>>> import numpy as np
>>> from numpy import linalg as LA
>>> np.set_printoptions(precision=3, suppress=True, linewidth=200)
>>> K = np.load("run16.npy")
>>> print(K)
[[ -7.537  -5.279  -7.245 -48.665  27.351  17.644]
 [ -5.318  -4.019  -8.676 -46.407  26.584  16.975]
 [ -4.331  -3.112  -8.683 -45.031  25.647  19.504]
 [  6.443  -0.866   1.199  13.626 -27.611  18.266]
 [ -6.786  -3.768  -8.942 -46.736  26.48   18.002]
 [  7.111  -0.704   1.788  13.916 -28.41   17.367]
 [  6.333  -1.136   0.932  13.608 -30.048  18.165]
 [ -5.755  -4.193  -8.558 -46.215  26.416  17.172]
 [ -4.588  -3.989  -9.275 -45.422  25.389  17.59 ]
 [ -3.953  -2.784  -8.819 -46.64   28.106  18.658]
 [  5.699   1.917   2.722  13.186 -26.27   16.059]
 [ -6.803  -4.542  -6.888 -46.545  26.202  18.631]
 [ -6.005  -3.724  -8.468 -45.79   25.68   19.959]
 [ -5.701  -5.922  -7.044 -46.893  25.548  16.214]
 [  9.017   1.284   1.877  12.004 -27.141  17.759]
 [  6.263   0.896   2.318  13.775 -27.223  16.698]
 [ -6.499  -5.373  -7.871 -45.992  26.617  18.207]
 [ -6.679  -3.81  -11.404 -45.338  26.454  18.926]
 [ -5.492  -3.672  -9.461 -45.47   26.306  18.089]
 [  4.815   0.3     0.469  15.164 -29.541  19.349]
 [  5.565  -1.219   1.49   13.849 -27.701  16.346]
 [ -8.419  -3.3    -7.356 -44.932  25.307  18.176]
 [ -4.663  -4.706  -8.939 -45.214  27.083  18.698]
 [ -6.606  -4.441  -8.035 -45.848  24.996  19.3  ]
 [  4.907   0.694   3.589  12.999 -28.186  19.025]
 [  5.903  -0.8     2.282  13.358 -26.754  17.946]
 [  7.628   0.975   2.54   15.663 -29.09   16.514]
 [  4.95   -1.859   1.906  13.87  -28.934  19.257]
 [ -7.849  -4.491  -7.742 -46.494  26.23   17.574]]
>>> x = np.array([-2, 1, -1, 1, 3, 3])
>>> rhs = K @ x
>>> c, lr = np.zeros(6), 1 / LA.norm(K, 2) ** 2
>>> for i in range(3):
...     c -= lr * K.T @ (K @ c - rhs)
...     if i % 1 == 0: print(i, round(LA.norm(K @ c - rhs), 3))
... 
0 38.129
1 33.853
2 30.58
>>> round(float(LA.cond(K)), 3)
82.531
>>> basis = K[[12, 6]].astype(float)
>>> for _ in range(3):
...     labels = LA.norm(K[:, None] - basis, axis=-1).argmin(axis=1)
...     basis = np.array([K[labels == j].mean(axis=0) for j in range(2)])
... 
>>> print(labels)
[0 0 0 1 0 1 1 0 0 0 1 0 0 0 1 1 0 0 0 1 1 0 0 0 1 1 1 1 0]
>>> basis[1] - basis[0]
array([ 12.277,   4.141,  10.362,  59.848, -54.334,  -0.466])
>>> u, g = K[11], K[19]
>>> np.round(u @ g, 3)
np.float64(-1156.7)
>>> round(u @ u, 3)
np.float64(3314.451)
>>> p = (u @ g) / (u @ u) * u
>>> g - p
array([  2.441,  -1.285,  -1.935,  -1.08 , -20.397,  25.851])
>>> LA.matrix_rank(np.outer(u, g))
np.int64(1)
>>> mat = np.array([[1, 1, 1, 1, 1, 1],
...     [-2, 2, -2, 2, -2, 2],
...     [1, 2, 1, 2, 1, 2],
...     [1, 1, 1, 1, 1, 1],
...     [-2, 2, -2, 2, -2, 2],
...     [1, 2, 1, 2, 1, 2]])
>>> rng = np.random.default_rng(996853)
>>> M2 = mat + rng.integers(-2, 3, (6, 2)) @ rng.integers(-2, 3, (2, 6))
>>> M2
array([[ 3,  5,  7,  3,  9, -7],
       [-6,  3,  1,  4,  0,  0],
       [ 5,  1, -2,  0, -1,  4],
       [-1,  0,  0,  1, -1,  3],
       [ 0,  3, -1,  2,  0,  0],
       [-4,  1,  1,  3, -1,  4]])
>>> np.abs(M2 - mat).sum(axis=1)
array([30, 14, 14,  8,  8, 11])
>>> LA.matrix_rank(M2 - mat, tol=1e-8)
np.int64(2)
>>> np.round(LA.svd(M2 - mat, compute_uv=False), 3) + 0
array([15.745,  8.894,  0.   ,  0.   ,  0.   ,  0.   ])
>>> E = np.loadtxt("dump.csv", delimiter=",")
>>> E
array([[ 0.,  0.,  3.,  0.,  0.,  0.],
       [ 0.,  0.,  0.,  4.,  0.,  0.],
       [ 1.,  0.,  0.,  0.,  0.,  0.],
       [ 0.,  0.,  0.,  0.,  0., -4.],
       [ 0.,  0.,  0.,  0., -4.,  0.],
       [ 0.,  3.,  0.,  0.,  0.,  0.]])
>>> E @ E.T
array([[ 9.,  0.,  0.,  0.,  0.,  0.],
       [ 0., 16.,  0.,  0.,  0.,  0.],
       [ 0.,  0.,  1.,  0.,  0.,  0.],
       [ 0.,  0.,  0., 16.,  0.,  0.],
       [ 0.,  0.,  0.,  0., 16.,  0.],
       [ 0.,  0.,  0.,  0.,  0.,  9.]])
>>> E[:, 2] @ E[:, 1]
np.float64(0.0)
>>> u = np.array([3, 2])
>>> np.convolve(E[1], u)
array([ 0.,  0.,  0., 12.,  8.,  0.,  0.])
>>> np.array([np.convolve(row, u, "same") for row in E])
array([[  0.,   0.,   9.,   6.,   0.,   0.],
       [  0.,   0.,   0.,  12.,   8.,   0.],
       [  3.,   2.,   0.,   0.,   0.,   0.],
       [  0.,   0.,   0.,   0.,   0., -12.],
       [  0.,   0.,   0.,   0., -12.,  -8.],
       [  0.,   9.,   6.,   0.,   0.,   0.]])
>>> print(np.correlate(E[1], E[3], "full"))
[  0.   0.   0. -16.   0.   0.   0.   0.   0.   0.   0.]
>>> W0 = np.loadtxt("m.csv", delimiter=",")
>>> W0
array([[ 0.696,  0.197, -0.31 , -0.02 , -0.749, -0.854,  0.397],
       [-0.965,  0.523,  0.47 ,  0.   ,  0.925,  0.999,  0.551],
       [-0.994, -0.578,  0.454, -0.617,  0.999,  1.   , -0.786],
       [-0.974, -0.01 ,  0.89 ,  0.927, -0.973,  0.245,  0.774],
       [-0.989, -0.647,  0.872,  0.706,  0.585,  0.97 , -0.598],
       [-0.851,  0.319,  0.254, -0.149,  0.896,  0.991,  0.197],
       [ 0.551, -0.67 ,  0.354,  0.658, -0.956, -0.998, -0.592],
       [ 0.778, -0.979, -0.907, -0.99 ,  1.   ,  0.992, -0.999],
       [-0.38 ,  0.952, -0.766, -0.894,  0.979,  1.   ,  0.967],
       [-0.178, -0.585,  0.217, -0.08 ,  0.848, -0.139, -0.883],
       [-0.217,  0.08 ,  0.08 ,  0.06 ,  0.01 ,  0.3  ,  0.139],
       [-0.983, -0.919,  0.711,  0.217,  0.862,  0.993, -0.894],
       [-0.945,  0.508,  0.696,  0.572,  0.405,  0.956,  0.558],
       [-0.867, -0.438,  0.493,  0.09 ,  0.881,  0.938, -0.664],
       [-0.808,  0.984,  0.43 ,  0.8  , -0.993,  0.856,  0.999],
       [ 0.493,  0.178, -0.11 , -0.09 ,  0.363, -0.675, -0.282],
       [ 0.821,  0.139, -0.696, -0.757,  0.84 ,  0.226, -0.336],
       [ 0.997,  0.647, -0.92 , -0.811, -0.319, -0.99 ,  0.363],
       [-0.653,  0.47 , -0.178, -0.558,  0.955,  0.996,  0.291],
       [ 0.973, -0.197, -0.935, -0.937,  0.611,  0.254, -0.168],
       [ 0.592, -0.641, -0.282, -0.47 ,  0.831, -0.585, -0.903],
       [ 0.845, -0.565,  0.09 ,  0.454, -0.874, -0.999, -0.731],
       [ 0.327,  0.611, -0.454, -0.3  , -0.551,  0.647,  0.862],
       [ 0.851,  0.178, -0.864, -0.894,  0.778,  0.879,  0.217],
       [-0.04 , -0.67 , -0.478, -0.77 ,  0.956,  0.962, -0.804],
       [-0.905, -0.264,  0.811,  0.664,  0.786,  0.273, -0.757],
       [ 0.991, -0.454, -0.903, -0.735, -0.948, -0.987,  0.168],
       [ 0.345, -0.592, -0.766, -0.929,  0.992,  0.992, -0.818],
       [-0.808, -0.629,  0.834,  0.753,  0.537, -0.808, -0.915],
       [ 1.   , -0.139, -0.997, -0.997,  0.956, -0.09 , -0.551],
       [ 0.996,  0.327, -0.963, -0.909, -0.753, -0.869,  0.696],
       [ 0.327,  0.753, -0.1  , -0.01 ,  0.245, -0.159,  0.585],
       [ 0.901,  0.354, -0.537, -0.31 , -0.397, -0.937,  0.168],
       [-0.508,  0.635,  0.188,  0.226, -0.188,  0.735,  0.762],
       [-0.912, -0.721,  0.345, -0.485,  0.997,  0.996, -0.945],
       [-0.537, -0.168, -0.254, -0.762,  0.997,  0.995, -0.782],
       [ 0.217,  0.647,  0.757,  0.938, -0.991, -0.999,  0.67 ],
       [ 0.999,  0.99 , -0.991, -0.946, -0.93 , -0.818,  0.998],
       [-1.   , -0.856,  0.998,  0.994,  0.691,  0.716, -0.967],
       [-0.93 , -0.641,  0.291, -0.291,  0.92 ,  0.997, -0.578],
       [-0.778,  0.951,  0.354,  0.438, -0.245,  0.952,  0.976]])
>>> print(np.allclose(mat, mat.T))
False
>>> assert mat == mat.T
Traceback (most recent call last):
  File "<python-input-38>", line 1, in <module>
    assert mat == mat.T
           ^^^^^^^^^^^^
ValueError: The truth value of an array with more than one element is ambiguous. Use a.any() or a.all()
>>> np.allclose(mat @ mat.T, mat.T @ mat)
False
>>> round(LA.det(mat), 3)
np.float64(0.0)
>>> print(np.round(np.abs(LA.eigvals(mat)).max(), 3))
5.0
>>> mat.inv()
Traceback (most recent call last):
  File "<python-input-42>", line 1, in <module>
    mat.inv()
    ^^^^^^^
AttributeError: 'numpy.ndarray' object has no attribute 'inv'
>>> (mat + mat.T) / 2
array([[ 1. , -0.5,  1. ,  1. , -0.5,  1. ],
       [-0.5,  2. ,  0. ,  1.5,  0. ,  2. ],
       [ 1. ,  0. ,  1. ,  1.5, -0.5,  1.5],
       [ 1. ,  1.5,  1.5,  1. ,  1.5,  1.5],
       [-0.5,  0. , -0.5,  1.5, -2. ,  1.5],
       [ 1. ,  2. ,  1.5,  1.5,  1.5,  2. ]])
>>> LA.determinant(mat)
Traceback (most recent call last):
  File "<python-input-44>", line 1, in <module>
    LA.determinant(mat)
    ^^^^^^^^^^^^^^
AttributeError: module 'numpy.linalg' has no attribute 'determinant'
>>> q, evecs = LA.qr(W0[:, :4])[0], LA.qr(W0[:, 4:])[0]
>>> sv = LA.svd(q.T @ evecs, compute_uv=False)
>>> (sv > 0.9).sum()
np.int64(1)
>>> np.degrees(np.arccos(sv.clip(0, 1)))
array([18.623, 29.612, 55.3  ])
>>> Xc = W0 - W0.mean(axis=1)
Traceback (most recent call last):
  File "<python-input-49>", line 1, in <module>
    Xc = W0 - W0.mean(axis=1)
         ~~~^~~~~~~~~~~~~~~~~
ValueError: operands could not be broadcast together with shapes (41,7) (41,) 
>>> Xc = W0 - W0.mean(axis=0)
>>> Uu, sv, VT = LA.svd(Xc, full_matrices=False)
>>> (np.sign(Uu[:, 0]) == np.sign(Uu[0, 0])).astype(int)
array([1, 0, 0, 0, 0, 0, 1, 0, 1, 0, 1, 0, 0, 0, 1, 1, 1, 1, 0, 1, 1, 1, 1, 1, 0, 0, 1, 0, 0, 1, 1, 1, 1, 0, 0, 0, 1, 1, 0, 0, 0])
>>> LA.matrix_rank(Xc)
np.int64(7)
>>> np.round(Xc.mean(axis=0), 3) + 0
array([0., 0., 0., 0., 0., 0., 0.])
>>> np.searchsorted(np.cumsum(sv ** 2) / (sv ** 2).sum(), 0.9) + 1
np.int64(3)
>>> sv ** 2 / (sv ** 2).sum()
array([0.441, 0.297, 0.202, 0.036, 0.017, 0.005, 0.002])
>>> np.abs(VT[-1])
array([0.357, 0.061, 0.789, 0.482, 0.056, 0.103, 0.029])
>>> Xc = (W0 - W0.mean(axis=0)) / W0.std(axis=0)
>>> print(np.argwhere(np.abs(Xc) > 2))
[]
>>> c = LA.lstsq(np.delete(Xc, 4, axis=1), Xc[:, 4])[0]
>>> round(1 - np.var(Xc[:, 4] - np.delete(Xc, 4, axis=1) @ c), 3)
np.float64(0.839)
>>> np.abs(c).argmax()
np.int64(5)
>>> A = np.array([[0, 0, 0, 1], [0, 1, 0, 0], [0, 0, 1, 0], [1, 0, 0, 0]])
>>> round(LA.det(A), 3)
np.float64(-1.0)
>>> np.allclose(A @ A.T, A.T @ A)
True
>>> (A + A.T) / 2
array([[0., 0., 0., 1.],
       [0., 1., 0., 0.],
       [0., 0., 1., 0.],
       [1., 0., 0., 0.]])
>>> LA.determinant(A)
Traceback (most recent call last):
  File "<python-input-67>", line 1, in <module>
    LA.determinant(A)
    ^^^^^^^^^^^^^^
AttributeError: module 'numpy.linalg' has no attribute 'determinant'
>>> np.sort(np.abs(LA.eigvals(A)))
array([1., 1., 1., 1.])
>>> LA.matrix_power(A, 3)
array([[0, 0, 0, 1],
       [0, 1, 0, 0],
       [0, 0, 1, 0],
       [1, 0, 0, 0]])
>>> x = np.array([1, 0, 0, 0, 2, 3, 1])
>>> h1 = np.maximum(W0 @ x, 0)
>>> np.flatnonzero(h1 > 1e-9)
array([ 1,  2,  4,  5,  7,  8,  9, 10, 11, 12, 13, 14, 16, 18, 19, 22, 23, 24, 25, 27, 29, 31, 33, 34, 35, 38, 39, 40])
>>> W0.T @ h1
array([-23.394,  -4.292,  -9.348, -30.637,  60.829,  69.176, -12.555])
>>> proj = W0 @ LA.solve(W0.T @ W0, W0.T)
>>> print(LA.matrix_rank(np.eye(41) - proj))
34
>>> proj @ W0[:, 6]
array([ 0.397,  0.551, -0.786,  0.774, -0.598,  0.197, -0.592, -0.999,  0.967, -0.883,  0.139, -0.894,  0.558, -0.664,  0.999, -0.282, -0.336,  0.363,  0.291, -0.168, -0.903, -0.731,  0.862,  0.217,
       -0.804, -0.757,  0.168, -0.818, -0.915, -0.551,  0.696,  0.585,  0.168,  0.762, -0.945, -0.782,  0.67 ,  0.998, -0.967, -0.578,  0.976])
>>> F = np.load("block13.npy")
>>> F
array([[-1,  3,  3, -4, -4,  1],
       [-2,  2,  2, -5, -5,  0],
       [ 0,  4,  4, -3, -3,  2],
       [ 0,  4,  4, -3, -3,  2],
       [-1,  3,  3, -4, -4,  1],
       [-4,  0,  0, -7, -7, -2],
       [ 1,  5,  5, -2, -2,  3],
       [-4,  0,  0, -7, -7, -2],
       [-3,  1,  1, -6, -6, -1],
       [-5, -1, -1, -8, -8, -3]])
>>> [round(float(x), 3) for x in LA.svd(F, compute_uv=False)[:3]]
[25.526, 13.207, 0.0]
>>> np.round(LA.norm(F, 2) / LA.norm(F), 3)
np.float64(0.888)
>>> data = np.load("x.npy")
>>> data
array([[-2,  0,  0,  0,  0,  0,  0],
       [ 0,  0,  0,  0,  0,  0,  0],
       [ 0,  0, -1,  0,  0,  0,  0],
       [ 0,  0,  0, -2,  0,  0,  0],
       [ 0,  0,  0,  0, -1,  0,  0],
       [ 0,  0,  0,  0,  0, -1,  0],
       [ 0,  0,  0,  0,  0,  0,  2]])
>>> (data != 0).astype(int)
array([[1, 0, 0, 0, 0, 0, 0],
       [0, 0, 0, 0, 0, 0, 0],
       [0, 0, 1, 0, 0, 0, 0],
       [0, 0, 0, 1, 0, 0, 0],
       [0, 0, 0, 0, 1, 0, 0],
       [0, 0, 0, 0, 0, 1, 0],
       [0, 0, 0, 0, 0, 0, 1]])
>>> np.sort(LA.eigvals(data).real)
array([-2., -2., -1., -1., -1.,  0.,  2.])
>>> round(float(LA.det(data)), 3)
0.0
